In [1]: import numpy as np

In [2]: np.set_printoptions(suppress=True, linewidth=140)

In [3]: arr = np.load("test13.npy")

In [4]: arr.round(1) + 0
Out[4]: 
array([[-1.2,  0.4,  0.7, -0.1, -0.5, -0.4,  0. , -0.2,  0.2, -0.2, -0.2],
       [ 0.4,  1. , -0.2,  0.2, -0.8,  0.2,  0.4,  0.5,  0. , -0.3, -0.5],
       [ 0.7, -0.2,  0.3,  0.9,  0.4,  0.8,  0.2,  0.1, -0.7,  0.2, -0.2],
       [-0.1,  0.2,  0.9,  1.3, -0.1, -0.2, -1.1, -0.5, -0.4, -0.2, -0.3],
       [-0.5, -0.8,  0.4, -0.1,  0.3,  0.2, -0.1,  0.7, -0.4,  0.9,  0.1],
       [-0.4,  0.2,  0.8, -0.2,  0.2,  1.5,  0.4,  1. , -0.6,  0.7, -0.2],
       [ 0. ,  0.4,  0.2, -1.1, -0.1,  0.4,  1. , -0.9,  0.6,  1. , -0.1],
       [-0.2,  0.5,  0.1, -0.5,  0.7,  1. , -0.9,  0.4,  0.2, -0.8,  0.5],
       [ 0.2,  0. , -0.7, -0.4, -0.4, -0.6,  0.6,  0.2,  0.3,  0. ,  0. ],
       [-0.2, -0.3,  0.2, -0.2,  0.9,  0.7,  1. , -0.8,  0. ,  0. ,  0.2],
       [-0.2, -0.5, -0.2, -0.3,  0.1, -0.2, -0.1,  0.5,  0. ,  0.2,  0.1]])

In [5]: U, s, vt = np.linalg.svd(arr)

In [6]: vecs = vt[:(s > 1e-8).sum()]

In [7]: rng = np.random.default_rng(92823)

In [8]: vec = arr[5] + 3 * arr[8] + rng.integers(2) * np.eye(11)[5]

In [9]: vec.round(1)
Out[9]: array([ 0.3,  0.1, -1.4, -1.6, -1.1, -0.2,  2.1,  1.7,  0.4,  0.6, -0.2])

In [10]: np.linalg.matrix_rank(np.vstack([arr, vec]))
Out[10]: np.int64(7)

In [11]: np.round(np.diag(vecs.T @ vecs), 1)
Out[11]: array([0.8, 0.6, 0.5, 0.7, 0.5, 0.7, 0.9, 0.9, 0.3, 0.8, 0.2])

In [12]: np.round(vecs.T @ vecs, 1) + 0
Out[12]: 
array([[ 0.8,  0.1, -0.3,  0.1,  0. ,  0.1, -0.1, -0.1,  0. ,  0.1,  0. ],
       [ 0.1,  0.6,  0.1, -0.1, -0.3,  0.2,  0. , -0.1,  0.2, -0.2, -0.1],
       [-0.3,  0.1,  0.5,  0.1,  0. ,  0.2, -0.1, -0.1, -0.1,  0.2, -0.1],
       [ 0.1, -0.1,  0.1,  0.7,  0. , -0.1,  0. , -0.1, -0.3, -0.2, -0.1],
       [ 0. , -0.3,  0. ,  0. ,  0.5,  0.3, -0.1, -0.1, -0.1, -0.1,  0.2],
       [ 0.1,  0.2,  0.2, -0.1,  0.3,  0.7,  0.1,  0.1, -0.1,  0. ,  0. ],
       [-0.1,  0. , -0.1,  0. , -0.1,  0.1,  0.9, -0.1, -0.1,  0. , -0.1],
       [-0.1, -0.1, -0.1, -0.1, -0.1,  0.1, -0.1,  0.9, -0.2,  0. ,  0. ],
       [ 0. ,  0.2, -0.1, -0.3, -0.1, -0.1, -0.1, -0.2,  0.3,  0. ,  0.1],
       [ 0.1, -0.2,  0.2, -0.2, -0.1,  0. ,  0. ,  0. ,  0. ,  0.8, -0.1],
       [ 0. , -0.1, -0.1, -0.1,  0.2,  0. , -0.1,  0. ,  0.1, -0.1,  0.2]])

In [13]: w, vecs = np.linalg.eigh(arr)

In [14]: vec = np.array([3, -3, 1, -2, -2, 1, -3, 2, 1, 3, 3])

In [15]: np.round(vecs * np.abs(w) @ vecs.T, 1) + 0
Out[15]: 
array([[ 1.4,  0.1, -0.7,  0.4,  0. ,  0.1,  0.1, -0.1, -0.1,  0. , -0.1],
       [ 0.1,  1.3,  0.1, -0.1, -0.6,  0.3,  0. , -0.1,  0.3, -0.5, -0.3],
       [-0.7,  0.1,  1.2,  0.4,  0.1,  0.6, -0.3, -0.1, -0.4,  0.4, -0.2],
       [ 0.4, -0.1,  0.4,  1.7, -0.1, -0.2, -0.6, -0.1, -0.8, -0.4, -0.3],
       [ 0. , -0.6,  0.1, -0.1,  1.2,  0.8, -0.1, -0.2, -0.2, -0.1,  0.5],
       [ 0.1,  0.3,  0.6, -0.2,  0.8,  1.9,  0.3,  0.4, -0.4,  0.2,  0. ],
       [ 0.1,  0. , -0.3, -0.6, -0.1,  0.3,  2. , -0.3,  0.1,  0.5, -0.2],
       [-0.1, -0.1, -0.1, -0.1, -0.2,  0.4, -0.3,  1.8, -0.4,  0. ,  0. ],
       [-0.1,  0.3, -0.4, -0.8, -0.2, -0.4,  0.1, -0.4,  0.7, -0.2,  0.2],
       [ 0. , -0.5,  0.4, -0.4, -0.1,  0.2,  0.5,  0. , -0.2,  1.5, -0.2],
       [-0.1, -0.3, -0.2, -0.3,  0.5,  0. , -0.2,  0. ,  0.2, -0.2,  0.4]])

In [16]: np.round(vecs * np.maximum(w, 0) @ vecs.T, 1) + 0
Out[16]: 
array([[ 0.1,  0.3,  0. ,  0.1, -0.3, -0.1,  0.1, -0.1,  0.1, -0.1, -0.1],
       [ 0.3,  1.1,  0. ,  0.1, -0.7,  0.2,  0.2,  0.2,  0.2, -0.4, -0.4],
       [ 0. ,  0. ,  0.7,  0.6,  0.3,  0.7, -0.1,  0. , -0.6,  0.3, -0.2],
       [ 0.1,  0.1,  0.6,  1.5, -0.1, -0.2, -0.9, -0.3, -0.6, -0.3, -0.3],
       [-0.3, -0.7,  0.3, -0.1,  0.8,  0.5, -0.1,  0.3, -0.3,  0.4,  0.3],
       [-0.1,  0.2,  0.7, -0.2,  0.5,  1.7,  0.3,  0.7, -0.5,  0.5, -0.1],
       [ 0.1,  0.2, -0.1, -0.9, -0.1,  0.3,  1.5, -0.6,  0.3,  0.8, -0.2],
       [-0.1,  0.2,  0. , -0.3,  0.3,  0.7, -0.6,  1.1, -0.1, -0.4,  0.2],
       [ 0.1,  0.2, -0.6, -0.6, -0.3, -0.5,  0.3, -0.1,  0.5, -0.1,  0.1],
       [-0.1, -0.4,  0.3, -0.3,  0.4,  0.5,  0.8, -0.4, -0.1,  0.7,  0. ],
       [-0.1, -0.4, -0.2, -0.3,  0.3, -0.1, -0.2,  0.2,  0.1,  0. ,  0.3]])

In [17]: np.all(np.linalg.eigvalsh(arr) > 0)
Out[17]: np.False_

In [18]: np.round(np.linalg.eigvalsh(arr).min(), 1)
Out[18]: np.float64(-2.0)

In [19]: M2 = arr / np.sqrt((arr ** 2).mean(axis=1, keepdims=True))

In [20]: np.linalg.matrix_rank(M2) == np.linalg.matrix_rank(arr)
Out[20]: np.True_

In [21]: np.round(arr - arr.mean(axis=1, keepdims=True), 1) + 0
Out[21]: 
array([[-1. ,  0.6,  0.8,  0. , -0.4, -0.2,  0.1,  0. ,  0.4, -0.1, -0.1],
       [ 0.4,  0.9, -0.2,  0.1, -0.9,  0.1,  0.3,  0.4, -0.1, -0.4, -0.5],
       [ 0.4, -0.4,  0.1,  0.6,  0.2,  0.6, -0.1, -0.1, -1. ,  0. , -0.4],
       [-0.1,  0.3,  0.9,  1.4, -0.1, -0.2, -1.1, -0.4, -0.4, -0.2, -0.2],
       [-0.6, -0.9,  0.4, -0.2,  0.3,  0.2, -0.2,  0.7, -0.5,  0.8,  0. ],
       [-0.7, -0.1,  0.5, -0.6, -0.1,  1.2,  0.1,  0.7, -0.9,  0.4, -0.5],
       [-0.1,  0.3,  0.1, -1.2, -0.2,  0.3,  0.9, -1.1,  0.5,  0.9, -0.2],
       [-0.3,  0.4,  0. , -0.6,  0.6,  0.9, -1. ,  0.3,  0.1, -0.9,  0.4],
       [ 0.3,  0.1, -0.7, -0.4, -0.4, -0.5,  0.7,  0.3,  0.4,  0. ,  0.1],
       [-0.3, -0.4,  0.1, -0.4,  0.7,  0.6,  0.9, -0.9, -0.2, -0.2,  0.1],
       [-0.2, -0.4, -0.1, -0.2,  0.1, -0.2, -0.1,  0.5,  0. ,  0.3,  0.2]])

In [22]: np.linalg.matrix_rank(arr - arr.mean(axis=1, keepdims=True))
Out[22]: np.int64(7)

In [23]: np.round(np.linalg.norm(M2, axis=1), 1)
Out[23]: array([3.3, 3.3, 3.3, 3.3, 3.3, 3.3, 3.3, 3.3, 3.3, 3.3, 3.3])
